$ ipython --no-banner

In [1]: import numpy as np

In [2]: np.set_printoptions(precision=2, suppress=True, linewidth=160, sign=" ")

In [3]: X = np.loadtxt("mat.csv", delimiter=",")

In [4]: X
Out[4]: 
array([[ 65.,  35.,  37.,  24.,  40.,  43.,  47.,  33.,  35.,  44.,  36.,  51.,  30.,  33.,  52.],
       [ 35.,  31.,  27.,  15.,  21.,  27.,  28.,  21.,  25.,  33.,  29.,  29.,  25.,  25.,  37.],
       [ 37.,  27.,  38.,  15.,  29.,  38.,  36.,  22.,  36.,  27.,  21.,  34.,  21.,  23.,  46.],
       [ 24.,  15.,  15.,  18.,  17.,  15.,  18.,  11.,  12.,  21.,  13.,  20.,  16.,  18.,  21.],
       [ 40.,  21.,  29.,  17.,  45.,  36.,  37.,  24.,  24.,  26.,  20.,  35.,  23.,  22.,  37.],
       [ 43.,  27.,  38.,  15.,  36.,  52.,  41.,  37.,  40.,  26.,  30.,  41.,  24.,  36.,  51.],
       [ 47.,  28.,  36.,  18.,  37.,  41.,  50.,  31.,  36.,  26.,  24.,  48.,  22.,  27.,  48.],
       [ 33.,  21.,  22.,  11.,  24.,  37.,  31.,  45.,  30.,  24.,  22.,  35.,  17.,  32.,  39.],
       [ 35.,  25.,  36.,  12.,  24.,  40.,  36.,  30.,  43.,  22.,  17.,  31.,  17.,  23.,  43.],
       [ 44.,  33.,  27.,  21.,  26.,  26.,  26.,  24.,  22.,  50.,  29.,  32.,  31.,  27.,  40.],
       [ 36.,  29.,  21.,  13.,  20.,  30.,  24.,  22.,  17.,  29.,  44.,  34.,  27.,  37.,  36.],
       [ 51.,  29.,  34.,  20.,  35.,  41.,  48.,  35.,  31.,  32.,  34.,  58.,  25.,  38.,  54.],
       [ 30.,  25.,  21.,  16.,  23.,  24.,  22.,  17.,  17.,  31.,  27.,  25.,  26.,  27.,  30.],
       [ 33.,  25.,  23.,  18.,  22.,  36.,  27.,  32.,  23.,  27.,  37.,  38.,  27.,  48.,  42.],
       [ 52.,  37.,  46.,  21.,  37.,  51.,  48.,  39.,  43.,  40.,  36.,  54.,  30.,  42.,  66.]])

In [5]: print(round(float(np.linalg.norm(X, 2) / np.linalg.norm(X)), 2))
0.99

In [6]: [round(float(x), 2) for x in np.linalg.svd(X, compute_uv=False)[:3]]
Out[6]: [484.41, 54.06, 39.17]
